$ python -q
>>> import numpy as np
>>> np.set_printoptions(suppress=True, linewidth=200)
>>> def rd(a):
...     return np.round(a, 2) + 0
... 
>>> F = np.load("layer0.npy")
>>> F
array([[ 0.05,  2.  , -2.  ,  0.  ],
       [ 2.  ,  2.05, -1.  , -1.  ],
       [-2.  ,  0.  ,  1.05, -1.  ],
       [ 0.  ,  2.  , -2.  ,  0.05]])
>>> Q, R = np.linalg.qr(F)
>>> Q.shape, R.shape
((4, 4), (4, 4))
>>> rd(np.trace(Q @ Q.T))
np.float64(4.0)
>>> rd(Q.T @ Q)
array([[1., 0., 0., 0.],
       [0., 1., 0., 0.],
       [0., 0., 1., 0.],
       [0., 0., 0., 1.]])
>>> rd(R)
array([[-2.83, -1.48,  1.48,  0.  ],
       [ 0.  ,  3.16, -2.48, -0.62],
       [ 0.  ,  0.  , -1.32,  1.27],
       [ 0.  ,  0.  ,  0.  ,  0.04]])
>>> M2 = R / np.linalg.norm(R, axis=1, keepdims=True)
>>> cov = M2 @ M2.T
>>> rd(cov[2])
array([-0.3 ,  0.33,  1.  ,  0.69])
>>> rd(cov)
array([[ 1.  , -0.58, -0.3 ,  0.  ],
       [-0.58,  1.  ,  0.33, -0.15],
       [-0.3 ,  0.33,  1.  ,  0.69],
       [ 0.  , -0.15,  0.69,  1.  ]])
>>> np.argwhere(np.triu(np.abs(cov) > 0.95, 1))
array([], shape=(0, 2), dtype=int64)
>>> (cov - 2 * np.eye(4)).round(6).argmax(axis=1)
array([3, 2, 3, 2])
>>> M2 = np.array([[-4, 5, 3], [9, 2, -8], [-6, -6, -5], [5, 0, -8]])
>>> rd(np.einsum("ik,kj->ij", cov, M2))
array([[ -7.44,   5.65,   9.2 ],
       [  8.58,  -2.93, -10.21],
       [  1.69,  -6.85, -14.14],
       [ -0.53,  -4.47, -10.26]])
>>> rd(np.einsum("ik,kj->ji", cov, M2))
array([[ -7.44,   8.58,   1.69,  -0.53],
       [  5.65,  -2.93,  -6.85,  -4.47],
       [  9.2 , -10.21, -14.14, -10.26]])
>>> rd(np.einsum("ij,ij->i", cov, cov))
array([1.43, 1.48, 1.69, 1.51])
>>> np.linalg.matrix_rank(cov @ M2)
np.int64(3)
>>> rd(cov @ M2)
array([[ -7.44,   5.65,   9.2 ],
       [  8.58,  -2.93, -10.21],
       [  1.69,  -6.85, -14.14],
       [ -0.53,  -4.47, -10.26]])
>>> np.vstack([cov, M2.T]).shape
(7, 4)
>>> left, sigma, Vh = np.linalg.svd(F)
>>> np.argmax(sigma[:-1] / (sigma[1:] + 1e-6)) + 1
np.int64(3)
>>> M2 = left[:, :3] @ np.diag(sigma[:3]) @ Vh[:3]
>>> rd(M2)
array([[ 0.05,  2.01, -1.99,  0.01],
       [ 2.  ,  2.05, -1.  , -1.  ],
       [-2.  ,  0.  ,  1.05, -1.  ],
       [ 0.  ,  1.99, -2.01,  0.04]])
>>> rd(np.abs(F - M2).max())
np.float64(0.01)
>>> left, sigma, Vh = np.linalg.svd(M2)
>>> V = Vh[:(sigma > 1e-8).sum()]
>>> rng = np.random.default_rng(18534)
>>> x = M2[0] + 2 * M2[1] + rng.integers(2) * np.eye(4)[2]
>>> rd(x)
array([ 4.05,  6.11, -2.99, -1.99])
>>> rd(np.linalg.norm(x - V.T @ V @ x))
np.float64(0.57)
>>> rd(np.diag(V.T @ V))
array([1.  , 0.68, 0.67, 0.65])
>>> rd(V.T @ V)
array([[ 1.  ,  0.  ,  0.  ,  0.  ],
       [ 0.  ,  0.68, -0.32, -0.34],
       [ 0.  , -0.32,  0.67, -0.34],
       [ 0.  , -0.34, -0.34,  0.65]])
>>> m1 = np.loadtxt("m.csv", delimiter=",")
>>> m1
array([[1.  , 0.9 , 0.81],
       [0.9 , 1.  , 0.9 ],
       [0.81, 0.9 , 1.  ]])
>>> x = np.array([8, 2, 1])
>>> y = m1 @ x
>>> coef, lr = np.zeros(3), 1 / np.linalg.norm(m1, 2) ** 2
>>> for i in range(40):
...     coef -= lr * m1.T @ (m1 @ coef - y)
...     if i % 10 == 0: print(i, round(np.linalg.norm(m1 @ coef - y), 2))
... 
0 0.95
10 0.9
20 0.86
30 0.82
>>> rd(np.linalg.cond(m1))
np.float64(39.53)
>>> rd(coef)
array([4.24, 3.69, 3.02])
>>> P = np.triu(np.array([[-1, 0, 1], [2, 0, 2], [0, -2, -1]]), 1) + np.eye(3)
>>> M2 = P @ m1 @ np.linalg.inv(P)
>>> rd(np.linalg.det(M2))
np.float64(0.04)
>>> rd(np.poly(M2))
array([ 1.  , -3.  ,  0.72, -0.04])
>>> np.linalg.matrix_rank(M2)
np.int64(3)
>>> feats = np.loadtxt("out12.csv", delimiter=",")
>>> feats
array([[-0.8 , -2.3 , -3.07],
       [-1.48, -1.03, -4.31],
       [ 0.45,  0.7 ,  0.71],
       [-1.45,  0.85,  3.05],
       [ 0.31,  0.68, -5.09],
       [ 5.2 , -0.75, -1.7 ],
       [ 3.51,  0.75, -1.16],
       [-0.23,  1.42,  5.68],
       [ 0.24, -0.13, -1.49],
       [ 1.02, -0.25, -4.38],
       [ 2.31, -0.32,  4.68]])
>>> Ac = (feats - feats.mean(axis=0)) / feats.std(axis=0)
>>> np.argwhere(np.abs(Ac) > 2)
array([[0, 1],
       [5, 0]])
>>> coef = np.linalg.lstsq(np.delete(Ac, 1, axis=1), Ac[:, 1])[0]
>>> rd(1 - np.var(Ac[:, 1] - np.delete(Ac, 1, axis=1) @ coef))
np.float64(0.23)
>>> rd(coef)
array([0.01, 0.48])
>>> np.abs(coef).argmax()
np.int64(1)
>>> cent = feats[[10, 7]].astype(float)
>>> for _ in range(6):
...     z = np.linalg.norm(feats[:, None] - cent, axis=-1).argmin(axis=1)
...     cent = np.array([feats[z == j].mean(axis=0) for j in range(2)])
... 
>>> z
array([0, 0, 0, 1, 0, 0, 0, 1, 0, 0, 1])
>>> np.abs(cent[1] - cent[0]).argmax()
np.int64(2)
>>> np.bincount(z)
array([8, 3])
>>> rd(cent)
array([[ 1.06, -0.29, -2.56],
       [ 0.21,  0.65,  4.47]])
>>> ev, V = np.linalg.eig(F)
>>> rd(F @ V[:, 0] - ev[0] * V[:, 0])
array([0., 0., 0., 0.])
>>> x = np.array([4, 0, 2])
>>> y = feats @ x
>>> rd(np.linalg.lstsq(feats, y)[0])
array([4., 0., 2.])
>>> rd(np.linalg.pinv(feats) @ feats)
array([[1., 0., 0.],
       [0., 1., 0.],
       [0., 0., 1.]])
>>> y = y + 0.3 * rng.normal(size=11)
>>> rd(y)
array([ -9.25, -15.26,   2.82,   0.18,  -9.7 ,  17.05,  12.02,  10.5 ,  -1.99,  -4.64,  18.32])
>>> coef, *_ = np.linalg.lstsq(feats, y)
>>> coef.round()
array([ 4., -0.,  2.])
>>> rd(coef)
array([ 3.99, -0.04,  2.04])
>>> rd(np.linalg.norm(y - feats @ coef))
np.float64(1.17)
>>> E = np.loadtxt("block16.csv", delimiter=",")
>>> E
array([[ 3.18,  1.34, -0.23],
       [-2.83,  1.59, -1.6 ],
       [ 1.91,  0.21,  2.01]])
>>> M2 = np.linalg.invert(E)
Traceback (most recent call last):
  File "<python-input-77>", line 1, in <module>
    M2 = np.linalg.invert(E)
         ^^^^^^^^^^^^^^^^
AttributeError: module 'numpy.linalg' has no attribute 'invert'
>>> M2 = np.linalg.inv(E)
>>> rd(M2)
array([[ 0.23, -0.18, -0.11],
       [ 0.17,  0.44,  0.37],
       [-0.23,  0.12,  0.57]])
>>> rd(np.linalg.det(E) * M2)
array([[ 3.53, -2.74, -1.78],
       [ 2.63,  6.83,  5.74],
       [-3.63,  1.89,  8.85]])
>>> rd(np.linalg.slogdet(E)[0])
np.float64(1.0)
>>> np.allclose(M2, E.T)
False
>>> rd(E @ M2)
array([[1., 0., 0.],
       [0., 1., 0.],
       [0., 0., 1.]])
>>> rd(np.linalg.cond(E))
np.float64(4.0)
>>> Q, V = np.linalg.qr(E[:, :2])[0], np.linalg.qr(E[:, 2:])[0]
>>> sigma = np.linalg.svd(Q.T @ V, compute_uv=False)
>>> rd(sigma)
array([0.78])
>>> rd(np.linalg.norm(Q @ Q.T - V @ V.T, 2))
np.float64(1.0)
>>> P = np.triu(np.array([[3, 0, 3], [1, 2, 0], [0, 3, 1]]), 1) + np.eye(3)
>>> M2 = P @ E @ np.linalg.inv(P)
>>> rd(np.poly(M2))
array([  1.  ,  -6.78,  19.21, -15.59])
>>> np.trace(M2), np.trace(E)
(np.float64(6.78), np.float64(6.78))
>>> data = np.loadtxt("sample16.csv", delimiter=",")
>>> data
array([[ 0.,  0.,  0.],
       [ 0.,  0.,  0.],
       [-2., -3., -2.],
       [-2., -3., -2.],
       [ 0.,  0.,  0.],
       [ 0.,  0.,  0.],
       [ 1., -4., -3.],
       [-2., -3., -2.],
       [ 0.,  0.,  0.],
       [ 3., -1., -1.],
       [-2., -3., -2.],
       [ 1., -4., -3.],
       [ 2., -3., -4.],
       [-2., -3., -2.],
       [ 3., -1., -1.],
       [ 2., -3., -4.],
       [-2., -3., -2.],
       [ 0.,  0.,  0.],
       [ 0.,  0.,  0.]])
>>> Ac = data - data.mean(axis=0)
>>> V = np.linalg.svd(Ac)[2][:2]
>>> M2 = Ac - Ac @ V.T @ V
>>> rd(np.diag(V.T @ V))
array([0.96, 0.57, 0.46])
>>> np.linalg.norm(M2, axis=1).round(6).argmax()
np.int64(12)
